$ python3 -q
>>> import numpy as np
>>> from numpy import linalg as LA
>>> np.set_printoptions(precision=3, suppress=True, linewidth=140, legacy="1.25")
>>> def rnd(a):
...     return np.round(a, 3) + 0
... 
>>> K = np.load("out0.npy")
>>> rnd(K)
array([[-0.107, -1.061,  0.958, -2.911, -1.536,  2.546,  0.569,  1.482,  0.109,  1.587, -0.321, -0.687],
       [-0.163, -1.143,  1.224, -2.779, -1.512,  2.695, -0.2  ,  1.43 ,  0.285,  1.471, -0.489, -0.573],
       [ 0.277,  0.213, -1.216, -1.336, -0.46 , -0.254,  4.236,  0.599, -0.918,  0.961,  0.832, -0.758],
       [-0.307, -0.409,  1.433,  0.871,  0.205,  0.716, -4.3  , -0.359,  0.973, -0.717, -0.921,  0.666],
       [ 0.048, -0.704,  0.159, -2.824, -1.376,  1.807,  2.402,  1.4  , -0.344,  1.648,  0.145, -0.872],
       [-0.266, -0.149,  1.14 ,  1.475,  0.538,  0.107, -4.191, -0.671,  0.895, -1.033, -0.799,  0.783],
       [-0.339, -0.747,  1.728, -0.072, -0.29 ,  1.528, -4.079,  0.121,  0.999, -0.201, -1.016,  0.439],
       [-0.328, -0.594,  1.609,  0.382, -0.055,  1.156, -4.24 , -0.109,  0.999, -0.452, -0.984,  0.554],
       [ 0.04 , -0.727,  0.203, -2.844, -1.392,  1.857,  2.316,  1.412, -0.322,  1.653,  0.12 , -0.867],
       [-0.291, -1.17 ,  1.748, -1.915, -1.176,  2.635, -2.31 ,  1.03 ,  0.725,  0.887, -0.872, -0.153],
       [-0.101,  0.543,  0.13 ,  2.655,  1.252, -1.458, -2.931, -1.302,  0.488, -1.589, -0.302,  0.895],
       [ 0.128,  1.095, -1.058,  2.874,  1.533, -2.61 , -0.292, -1.469, -0.173, -1.551,  0.383,  0.648],
       [-0.286, -0.264,  1.275,  1.22 ,  0.396,  0.373, -4.264, -0.539,  0.934, -0.901, -0.857,  0.736],
       [ 0.338,  0.734, -1.72 ,  0.033,  0.27 , -1.497,  4.097, -0.101, -1.   ,  0.222,  1.014, -0.449],
       [ 0.208,  1.185, -1.424,  2.59 ,  1.451, -2.755,  0.866, -1.347, -0.431, -1.332,  0.623,  0.458],
       [ 0.318,  1.107, -1.824,  1.491,  0.984, -2.45 ,  2.911, -0.825, -0.835, -0.625,  0.953, -0.005],
       [ 0.283,  1.18 , -1.721,  2.01 ,  1.217, -2.668,  2.152, -1.076, -0.695, -0.947,  0.848,  0.191],
       [-0.257, -1.197,  1.628, -2.258, -1.322,  2.734, -1.683,  1.193,  0.602,  1.107, -0.772, -0.296],
       [ 0.221,  1.193, -1.481,  2.515,  1.424, -2.76 ,  1.077, -1.313, -0.476, -1.279,  0.664,  0.418],
       [ 0.143, -0.397, -0.372, -2.461, -1.123,  1.136,  3.32 ,  1.195, -0.599,  1.508,  0.428, -0.897],
       [ 0.198,  1.178, -1.382,  2.638,  1.467, -2.748,  0.719, -1.368, -0.399, -1.366,  0.595,  0.485],
       [ 0.13 , -0.443, -0.299, -2.525, -1.165,  1.237,  3.207,  1.23 , -0.566,  1.536,  0.39 , -0.898],
       [-0.252, -1.198,  1.607, -2.302, -1.34 ,  2.743, -1.589,  1.214,  0.583,  1.136, -0.756, -0.316],
       [ 0.261,  0.119, -1.103, -1.539, -0.574, -0.037,  4.165,  0.704, -0.883,  1.066,  0.782, -0.794],
       [ 0.229,  1.196, -1.514,  2.467,  1.405, -2.76 ,  1.205, -1.291, -0.503, -1.246,  0.687,  0.394],
       [-0.064, -0.981,  0.748, -2.95 , -1.523,  2.387,  1.113,  1.491, -0.02 ,  1.64 , -0.193, -0.755],
       [-0.341, -0.895,  1.813, -0.572, -0.542,  1.896, -3.789,  0.371,  0.971,  0.083, -1.024,  0.3  ],
       [-0.318, -1.105,  1.826, -1.481, -0.979,  2.444, -2.924,  0.82 ,  0.838,  0.619, -0.955,  0.009],
       [ 0.048,  0.946, -0.666,  2.951,  1.512, -2.318, -1.31 , -1.488,  0.068, -1.652,  0.145,  0.778],
       [ 0.045, -0.712,  0.175, -2.831, -1.382,  1.825,  2.371,  1.404, -0.336,  1.65 ,  0.136, -0.87 ],
       [-0.336, -0.996,  1.843, -0.967, -0.736,  2.155, -3.471,  0.568,  0.927,  0.313, -1.008,  0.18 ],
       [-0.308, -1.137,  1.8  , -1.673, -1.067,  2.536, -2.673,  0.913,  0.793,  0.736, -0.923, -0.06 ],
       [-0.342, -0.861,  1.797, -0.45 , -0.481,  1.81 , -3.871,  0.311,  0.98 ,  0.013, -1.025,  0.335],
       [-0.184, -1.166,  1.317, -2.703, -1.489,  2.73 , -0.498,  1.397,  0.351,  1.413, -0.551, -0.523],
       [ 0.251,  0.066, -1.035, -1.65 , -0.637,  0.087,  4.113,  0.762, -0.861,  1.122,  0.752, -0.812],
       [-0.307, -0.412,  1.436,  0.864,  0.202,  0.722, -4.3  , -0.355,  0.973, -0.714, -0.922,  0.664]])
>>> W = np.array([[1, 3, 3, 1, 5, 3],
...     [3, 0, 2, 1, 1, 5],
...     [4, 4, 4, 3, 1, 0],
...     [4, 3, 5, 5, 3, 3],
...     [1, 5, 0, 3, 1, 1],
...     [0, 1, 3, 5, 4, 4],
...     [0, 3, 2, 3, 1, 4],
...     [5, 3, 1, 3, 5, 0],
...     [5, 2, 2, 5, 0, 4],
...     [5, 5, 2, 4, 4, 4],
...     [5, 2, 1, 0, 1, 2],
...     [1, 5, 2, 5, 3, 2]])
>>> coef = np.array([-1, -2, 5, 3, 5, -3])
>>> H = np.maximum(K @ W + coef, 0)
>>> rnd((H > 0).mean(axis=0))
array([0.472, 0.361, 1.   , 0.75 , 0.722, 0.417])
>>> basis = np.array([[2, 2], [-3, -2], [3, 3], [0, 2], [2, 0], [2, -3]])
>>> (H @ basis).round(6).argmax(axis=1)
array([0, 0, 0, 1, 0, 1, 1, 1, 0, 0, 1, 0, 1, 0, 0, 0, 0, 0, 0, 0, 0, 0, 0, 0, 0, 0, 1, 0, 0, 0, 0, 0, 1, 0, 0, 1])
>>> W @ basis
array([[18, -2],
       [24, -1],
       [10, 18],
       [26, 18],
       [-9, -5],
       [22,  5],
       [ 7, -6],
       [14, 13],
       [18, 10],
       [17,  2],
       [13,  3],
       [ 3,  2]])
